In [1]: import numpy as np

In [2]: import numpy.linalg as la

In [3]: np.set_printoptions(precision=2, suppress=True, linewidth=120)

In [4]: def tidy(a):
   ...:     return np.round(a, 2) + 0
   ...: 

In [5]: mat = np.load("data.npy")

In [6]: print(mat)
[[-8  0  0  0 -8  0  0 -5]
 [ 0  0  0  0  0  0  0  0]
 [ 0  0  0 -4 -6 -2  0  4]
 [ 8  0  0  0  0  0  0  0]]

In [7]: print(np.abs(np.diag(la.qr(mat)[1])) > 1e-9)
[ True False False False]

In [8]: print(tidy(mat @ la.pinv(mat) @ mat))
[[-8.  0.  0.  0. -8.  0.  0. -5.]
 [ 0.  0.  0.  0.  0.  0.  0.  0.]
 [ 0.  0.  0. -4. -6. -2.  0.  4.]
 [ 8.  0.  0.  0.  0.  0.  0.  0.]]

In [9]: print(la.lstsq(mat[:-1].T, mat[-1])[2])
2

In [10]: print(np.unique(mat.round(6), axis=0).shape)
(4, 8)

In [11]: print(np.allclose(mat[:-1].T @ la.lstsq(mat[:-1].T, mat[-1])[0], mat[-1]))
False

In [12]: G = mat.T @ mat

In [13]: print((mat @ mat.T).shape)
(4, 4)

In [14]: print(tidy(la.svd(mat, compute_uv=False) ** 2))
[191.64  70.85  26.51   0.  ]

In [15]: print(tidy(la.eigvalsh(G)[::-1]))
[191.64  70.85  26.51   0.     0.     0.     0.     0.  ]

In [16]: r = la.matrix_rank(mat)

In [17]: print(r)
3

In [18]: N = la.svd(mat)[2][r:].T

In [19]: print([int(la.matrix_rank(np.delete(mat, i, axis=0))) for i in range(4)])
[2, 3, 2, 2]

In [20]: print(tidy(mat @ N))
[[0. 0. 0. 0. 0.]
 [0. 0. 0. 0. 0.]
 [0. 0. 0. 0. 0.]
 [0. 0. 0. 0. 0.]]

In [21]: print(la.matrix_rank(mat.T @ mat), la.matrix_rank(mat @ mat.T))
3 3

In [22]: K = np.load("run1.npy")

In [23]: print(K)
[[4 0 0]
 [0 3 4]
 [0 2 0]]

In [24]: rng = np.random.default_rng(40316)

In [25]: lab = rng.permutation(3)

In [26]: print(lab)
[0 2 1]

In [27]: B = K[lab][:, lab]

In [28]: print(np.diag(B))
[4 0 3]

In [29]: print(tidy(np.sort(np.abs(la.eigvals(B)))))
[1.7 4.  4.7]

In [30]: print(np.trace(B))
7

In [31]: feats = np.load("layer19.npy")

In [32]: print(feats)
[[0 0 2 1 1]
 [1 1 1 2 1]
 [0 1 1 2 0]
 [2 2 1 1 0]
 [0 0 1 0 2]
 [0 2 1 1 0]]

In [33]: O, R = la.qr(feats)

In [34]: print(tidy(R))
[[-2.24 -2.24 -1.34 -1.79 -0.45]
 [ 0.    2.24  1.34  1.79  0.  ]
 [ 0.    0.   -2.32 -1.38 -1.89]
 [ 0.    0.    0.   -1.64  0.25]
 [ 0.    0.    0.    0.   -1.47]]

In [35]: print(O.shape, R.shape)
(6, 5) (5, 5)

In [36]: print(np.trace(O @ O.T))
5.0

In [37]: O = R.astype(float).copy()

In [38]: for j in range(5):
    ...:     O[:, j] -= O[:, :j] @ (O[:, :j].T @ O[:, j])
    ...:     O[:, j] /= la.norm(O[:, j])
    ...: 

In [39]: print(O)
[[-1.  0.  0.  0.  0.]
 [ 0.  1.  0.  0.  0.]
 [ 0.  0. -1.  0.  0.]
 [ 0.  0.  0. -1.  0.]
 [ 0.  0.  0.  0. -1.]]

In [40]: print(O.T @ O)
[[1. 0. 0. 0. 0.]
 [0. 1. 0. 0. 0.]
 [0. 0. 1. 0. 0.]
 [0. 0. 0. 1. 0.]
 [0. 0. 0. 0. 1.]]

In [41]: P = feats @ la.solve(feats.T @ feats, feats.T)

In [42]: print(np.allclose(P @ P, P))
True

In [43]: print(tidy(P @ feats[:, 2]))
[2. 1. 1. 1. 1. 1.]

In [44]: m1 = np.load("x.npy")

In [45]: print(m1)
[[0 0 1 0 0 1 0 0]
 [0 0 0 0 1 1 0 0]
 [1 0 0 1 0 1 0 0]
 [0 0 1 0 0 1 0 0]
 [0 1 0 0 0 0 0 0]
 [1 1 1 1 0 0 0 1]
 [0 0 0 0 0 0 0 1]
 [0 0 0 0 0 1 1 0]]

In [46]: ev, evecs = la.eigh(m1)

In [47]: x = np.array([0, 0, -3, 0, -3, 2, 0, -1])

In [48]: print(x @ m1 @ x)
-16

In [49]: print(tidy(la.eigvalsh(m1[1:, 1:])))
[-2.   -1.   -1.   -0.41  1.    1.    2.41]

In [50]: O, _ = la.qr(np.array([[-0.7, 1.1, -1.3, 1.1, 0.8, 0.8, 0.6, -0.1, 0.7],
    ...:     [1.0, 1.9, 0.2, -0.3, -1.7, -1.4, 0.3, 0.0, 1.0],
    ...:     [0.2, 2.7, -1.8, -0.3, -2.3, 0.3, 0.6, 0.3, -1.5],
    ...:     [1.7, -1.0, -1.1, 0.2, 0.5, -0.3, 1.9, 0.3, 1.4],
    ...:     [-0.1, -1.4, 0.0, 0.0, 1.6, 1.7, -0.1, -1.6, -0.8],
    ...:     [-1.3, 0.8, 1.5, 0.7, -0.3, 0.4, -0.9, 0.5, 0.6],
    ...:     [-1.0, -0.1, 1.4, 0.5, -1.1, 1.4, 0.5, 0.5, -0.4],
    ...:     [0.6, 0.9, 0.1, 1.0, -0.6, -1.0, -0.8, 0.2, 1.5],
    ...:     [-1.0, 0.1, -1.1, -1.5, 0.9, -0.1, -1.3, 1.0, 0.0]]))

In [51]: M = O[:, :9]

In [52]: print(tidy(M))
[[-0.24 -0.26 -0.43 -0.64 -0.27 -0.05  0.36  0.11  0.26]
 [ 0.34 -0.48  0.34  0.31 -0.36 -0.3   0.31 -0.06  0.35]
 [ 0.07 -0.67 -0.35  0.07  0.46 -0.29 -0.23 -0.02 -0.28]
 [ 0.58  0.23 -0.21 -0.2   0.14 -0.02  0.32 -0.62 -0.14]
 [-0.03  0.35 -0.12 -0.08 -0.21 -0.82 -0.37 -0.07  0.09]
 [-0.45 -0.18  0.38 -0.15 -0.25 -0.09  0.08 -0.46 -0.55]
 [-0.34  0.04  0.32 -0.11  0.63 -0.16  0.15 -0.27  0.5 ]
 [ 0.21 -0.23  0.18 -0.37 -0.15  0.3  -0.67 -0.28  0.29]
 [-0.34 -0.01 -0.48  0.52 -0.21  0.19 -0.07 -0.48  0.26]]

In [53]: lab = rng.permutation(9)

In [54]: B = M[:, lab] * rng.choice([-1, 1], 9)

In [55]: print(tidy(B))
[[-0.26 -0.43  0.24  0.11 -0.27 -0.64  0.36 -0.05  0.26]
 [-0.35  0.34 -0.34 -0.06 -0.36  0.31  0.31 -0.3   0.48]
 [ 0.28 -0.35 -0.07 -0.02  0.46  0.07 -0.23 -0.29  0.67]
 [ 0.14 -0.21 -0.58 -0.62  0.14 -0.2   0.32 -0.02 -0.23]
 [-0.09 -0.12  0.03 -0.07 -0.21 -0.08 -0.37 -0.82 -0.35]
 [ 0.55  0.38  0.45 -0.46 -0.25 -0.15  0.08 -0.09  0.18]
 [-0.5   0.32  0.34 -0.27  0.63 -0.11  0.15 -0.16 -0.04]
 [-0.29  0.18 -0.21 -0.28 -0.15 -0.37 -0.67  0.3   0.23]
 [-0.26 -0.48  0.34 -0.48 -0.21  0.52 -0.07  0.19  0.01]]

In [56]: left, _, vt = la.svd(M.T @ B)

In [57]: print(tidy(left @ vt))
[[ 0.  0. -1.  0.  0.  0.  0.  0.  0.]
 [ 0.  0.  0.  0.  0.  0.  0.  0. -1.]
 [ 0.  1.  0.  0.  0.  0.  0.  0.  0.]
 [ 0.  0.  0.  0.  0.  1.  0.  0.  0.]
 [ 0.  0.  0.  0.  1.  0.  0.  0.  0.]
 [ 0.  0.  0.  0.  0.  0.  0.  1.  0.]
 [ 0.  0.  0.  0.  0.  0.  1.  0.  0.]
 [ 0.  0.  0.  1.  0.  0.  0.  0.  0.]
 [-1.  0.  0.  0.  0.  0.  0.  0.  0.]]

In [58]: print(lab)
[8 2 0 7 4 3 6 5 1]

In [59]: print(tidy(la.lstsq(M, B)[0]))
[[ 0.  0. -1.  0.  0.  0.  0.  0.  0.]
 [ 0.  0.  0.  0.  0.  0.  0.  0. -1.]
 [ 0.  1.  0.  0.  0.  0.  0.  0.  0.]
 [ 0.  0.  0.  0.  0.  1.  0.  0.  0.]
 [ 0.  0.  0.  0.  1.  0.  0.  0.  0.]
 [ 0.  0.  0.  0.  0.  0.  0.  1.  0.]
 [ 0.  0.  0.  0.  0.  0.  1.  0.  0.]
 [ 0.  0.  0.  1.  0.  0.  0.  0.  0.]
 [-1.  0.  0.  0.  0.  0.  0.  0.  0.]]
